% python3 -q
>>> import numpy as np
>>> np.set_printoptions(precision=4, suppress=True, linewidth=140, legacy="1.25")
>>> def rnd(a):
...     return np.round(a, 4) + 0
... 
>>> K = np.loadtxt("w.csv", delimiter=",")
>>> K
array([[ 0.3969, -0.4462, -0.8337],
       [ 0.6469, -0.7064, -0.9757],
       [ 0.3364, -0.3799, -0.7616],
       [ 0.207 , -0.2355, -0.537 ],
       [ 0.1391, -0.1586, -0.3799],
       [ 0.    ,  0.    ,  0.    ],
       [-0.6044,  0.664 ,  0.964 ],
       [-0.2729,  0.3095,  0.664 ],
       [ 0.7818, -0.8337, -0.9951],
       [-0.7818,  0.8337,  0.9951],
       [-0.7531,  0.8076,  0.9926],
       [ 0.2729, -0.3095, -0.664 ],
       [-0.1391,  0.1586,  0.3799],
       [-0.1391,  0.1586,  0.3799],
       [ 0.4542, -0.508 , -0.8854],
       [ 0.2729, -0.3095, -0.664 ],
       [-0.2729,  0.3095,  0.664 ],
       [ 0.7531, -0.8076, -0.9926],
       [ 0.0699, -0.0798, -0.1974],
       [ 0.3969, -0.4462, -0.8337],
       [ 0.2729, -0.3095, -0.664 ],
       [-0.3364,  0.3799,  0.7616],
       [ 0.2729, -0.3095, -0.664 ],
       [ 0.5581, -0.6169, -0.9468]])
>>> T = np.stack([K, -3 * K, K[::-1]])
>>> T.shape
(3, 24, 3)
>>> rnd(np.linalg.norm(T, axis=(1, 2)))
array([ 4.888 , 14.6641,  4.888 ])
>>> U, sig, Vh = np.linalg.svd(K)
>>> rnd(sig)
array([4.8524, 0.5893, 0.0089])
>>> Y = U[:, :2] @ np.diag(sig[:2]) @ Vh[:2]
>>> rnd(np.linalg.norm(K - Y) / np.linalg.norm(K))
0.0018
>>> rnd(np.linalg.norm(K - Y, 2)), rnd(sig[2])
(0.0089, 0.0089)
>>> np.linalg.matrix_rank(Y)
2
>>> np.linalg.matrix_rank(K, rtol=0.05)
2
